$ ipython --no-banner

In [1]: import numpy as np

In [2]: np.set_printoptions(suppress=True, linewidth=100)

In [3]: rnd = lambda a: np.round(a, 2) + 0

In [4]: data = np.loadtxt("sample12.csv", delimiter=",")

In [5]: rnd(data)
Out[5]: 
array([[-3.64,  1.4 ,  3.09,  0.45],
       [-0.73, -1.56, -0.82,  4.62],
       [-1.64,  3.24, -3.43,  0.23],
       [ 2.92,  3.18,  1.73,  1.84]])

In [6]: hat = np.triu(np.array([[0, 3, 5, 1], [3, 0, 0, 2], [5, 5, 0, 4], [3, 5, 4, 3]]), 1) + np.eye(4)

In [7]: B = hat @ data @ np.linalg.inv(hat)

In [8]: rnd(np.poly(B))
Out[8]: array([   1.  ,    6.79,    0.  , -169.86, -625.  ])

In [9]: q, R = np.linalg.qr(data)

In [10]: rnd(R)
Out[10]: 
array([[5., 0., 0., 0.],
       [0., 5., 0., 0.],
       [0., 0., 5., 0.],
       [0., 0., 0., 5.]])

In [11]: rnd(q @ R)
Out[11]: 
array([[-3.64,  1.4 ,  3.09,  0.45],
       [-0.73, -1.56, -0.82,  4.62],
       [-1.64,  3.24, -3.43,  0.23],
       [ 2.92,  3.18,  1.73,  1.84]])

In [12]: rnd(np.abs(np.diag(R)))
Out[12]: array([5., 5., 5., 5.])

In [13]: q.shape, R.shape
Out[13]: ((4, 4), (4, 4))

In [14]: np.trace(q @ q.T)
Out[14]: np.float64(4.0)

In [15]: rnd(abs(R[0, 0])), rnd(np.linalg.norm(data[:, 0]))
Out[15]: (np.float64(5.0), np.float64(5.0))

In [16]: rnd(data.T @ data)
Out[16]: 
array([[25.,  0.,  0.,  0.],
       [ 0., 25.,  0.,  0.],
       [ 0.,  0., 25.,  0.],
       [ 0.,  0.,  0., 25.]])

In [17]: rnd(data @ data.T)
Out[17]: 
array([[25.,  0.,  0.,  0.],
       [ 0., 25.,  0.,  0.],
       [ 0.,  0., 25.,  0.],
       [ 0.,  0.,  0., 25.]])

In [18]: rnd(np.linalg.norm(data, axis=0))
Out[18]: array([5., 5., 5., 5.])

In [19]: rnd(np.linalg.svd(data, compute_uv=False))
Out[19]: array([5., 5., 5., 5.])

In [20]: q = data.astype(float).copy()

In [21]: for j in range(4):
    ...:     q[:, j] -= q[:, :j] @ (q[:, :j].T @ q[:, j])
    ...:     q[:, j] /= np.linalg.norm(q[:, j])
    ...: 

In [22]: rnd(q.T @ data)
Out[22]: 
array([[5., 0., 0., 0.],
       [0., 5., 0., 0.],
       [0., 0., 5., 0.],
       [0., 0., 0., 5.]])

In [23]: rnd(np.einsum("ii->", data))
Out[23]: np.float64(-6.79)

In [24]: rnd(np.linalg.det(2 * data)), rnd(np.linalg.det(data))
Out[24]: (np.float64(-10000.0), np.float64(-625.0))

In [25]: rnd(np.poly(data))
Out[25]: array([   1.  ,    6.79,    0.  , -169.86, -625.  ])

In [26]: J, _ = np.linalg.qr(np.array([[-0.9, -0.4, 2.0], [-1.5, 0.8, -1.1], [0.1, -1.5, 0.2]]))

In [27]: rnd(J)
Out[27]: 
array([[-0.51,  0.42, -0.75],
       [-0.86, -0.19,  0.48],
       [ 0.06,  0.89,  0.46]])

In [28]: x = np.array([1, 3, 3])

In [29]: rhs = J @ x

In [30]: coef, lr = np.zeros(3), 1 / np.linalg.norm(J, 2) ** 2

In [31]: for i in range(50):
    ...:     coef -= lr * J.T @ (J @ coef - rhs)
    ...:     if i % 10 == 0: print(i, round(np.linalg.norm(J @ coef - rhs), 2))
    ...: 
0 0.0
10 0.0
20 0.0
30 0.0
40 0.0

In [32]: coef
Out[32]: array([1., 3., 3.])

In [33]: rnd(np.linalg.svd(J, compute_uv=False))
Out[33]: array([1., 1., 1.])

In [34]: rnd(J @ J.T)
Out[34]: 
array([[1., 0., 0.],
       [0., 1., 0.],
       [0., 0., 1.]])

In [35]: rnd(J[:, 2] @ J[:, 0])
Out[35]: np.float64(0.0)

In [36]: rnd(np.linalg.norm(J, axis=0))
Out[36]: array([1., 1., 1.])

In [37]: rnd(np.linalg.pinv(J))
Out[37]: 
array([[-0.51, -0.86,  0.06],
       [ 0.42, -0.19,  0.89],
       [-0.75,  0.48,  0.46]])

In [38]: rnd(J.T @ J)
Out[38]: 
array([[1., 0., 0.],
       [0., 1., 0.],
       [0., 0., 1.]])

In [39]: B = np.linalg.inv(J)

In [40]: rnd(B)
Out[40]: 
array([[-0.51, -0.86,  0.06],
       [ 0.42, -0.19,  0.89],
       [-0.75,  0.48,  0.46]])

In [41]: x = np.array([0, 0, 0])

In [42]: rnd(J @ np.ones(3))
Out[42]: array([-0.85, -0.57,  1.4 ])

In [43]: J * x
Out[43]: 
array([[-0.,  0., -0.],
       [-0., -0.,  0.],
       [ 0.,  0.,  0.]])

In [44]: rnd(J @ np.eye(3)[1])
Out[44]: array([ 0.42, -0.19,  0.89])

In [45]: np.sign((J @ x).round(6))
Out[45]: array([0., 0., 0.])

In [46]: J @ x
Out[46]: array([0., 0., 0.])

In [47]: r0 = np.array([1, 3, -2])

In [48]: B = J + np.outer(r0, np.eye(3)[0])

In [49]: rnd(np.linalg.det(B) / np.linalg.det(J)), rnd(1 + np.linalg.solve(J, r0)[0])
Out[49]: (np.float64(-2.2), np.float64(-2.2))

In [50]: np.linalg.matrix_rank(B - J)
Out[50]: np.int64(1)

In [51]: M = np.array([[-1.0, 2.0, 0.0, 0.0],
    ...:     [0.0, -3.0, -1.0, -1.0],
    ...:     [0.0, 1.0, 1.0, -2.0],
    ...:     [0.0, -3.0, 1.0, 0.0]])

In [52]: M
Out[52]: 
array([[-1.,  2.,  0.,  0.],
       [ 0., -3., -1., -1.],
       [ 0.,  1.,  1., -2.],
       [ 0., -3.,  1.,  0.]])

In [53]: B = np.linalg.inv(data)

In [54]: rnd(np.linalg.slogdet(data)[0])
Out[54]: np.float64(-1.0)

In [55]: rnd(np.linalg.det(data) * np.linalg.det(B))
Out[55]: np.float64(1.0)

In [56]: rnd(B)
Out[56]: 
array([[-0.15, -0.03, -0.07,  0.12],
       [ 0.06, -0.06,  0.13,  0.13],
       [ 0.12, -0.03, -0.14,  0.07],
       [ 0.02,  0.18,  0.01,  0.07]])

In [57]: rnd(np.linalg.cond(data))
Out[57]: np.float64(1.0)

In [58]: np.allclose(B, data.T)
Out[58]: False

In [59]: rnd((B - B.T) / 2)
Out[59]: 
array([[ 0.  , -0.04, -0.09,  0.05],
       [ 0.04,  0.  ,  0.08, -0.03],
       [ 0.09, -0.08,  0.  ,  0.03],
       [-0.05,  0.03, -0.03,  0.  ]])

In [60]: np.linalg.determinant(B)
---------------------------------------------------------------------------
AttributeError                            Traceback (most recent call last)
Cell In[60], line 1
----> 1 np.linalg.determinant(B)

AttributeError: module 'numpy.linalg' has no attribute 'determinant'

In [61]: rnd(np.linalg.det(B))
Out[61]: np.float64(0.0)

In [62]: rnd(np.abs(np.linalg.eigvals(B)).max())
Out[62]: np.float64(0.2)

In [63]: rnd(B @ B)
Out[63]: 
array([[ 0.01,  0.03,  0.02, -0.02],
       [ 0.01,  0.02, -0.03,  0.02],
       [-0.04,  0.02,  0.01,  0.01],
       [ 0.01,  0.  ,  0.02,  0.03]])

In [64]: rnd((B + B.T) / 2)
Out[64]: 
array([[-0.15,  0.01,  0.03,  0.07],
       [ 0.01, -0.06,  0.05,  0.16],
       [ 0.03,  0.05, -0.14,  0.04],
       [ 0.07,  0.16,  0.04,  0.07]])

In [65]: r0 = np.array([1, 1, -2, 2])

In [66]: B = M + np.outer(r0, np.eye(4)[3])

In [67]: rnd(np.linalg.det(B) / np.linalg.det(M)), rnd(1 + np.linalg.solve(M, r0)[3])
Out[67]: (np.float64(1.75), np.float64(1.75))

In [68]: arr = np.load("data.npy")

In [69]: arr
Out[69]: 
array([[1.  , 0.2 , 0.04, 0.01],
       [0.2 , 1.  , 0.2 , 0.04],
       [0.04, 0.2 , 1.  , 0.2 ],
       [0.01, 0.04, 0.2 , 1.  ]])

In [70]: rnd(np.sort(np.abs(np.linalg.eigvals(arr))))
Out[70]: array([0.71, 0.85, 1.08, 1.36])

In [71]: rnd(arr @ arr)
Out[71]: 
array([[1.04, 0.41, 0.12, 0.04],
       [0.41, 1.08, 0.42, 0.12],
       [0.12, 0.42, 1.08, 0.41],
       [0.04, 0.12, 0.41, 1.04]])
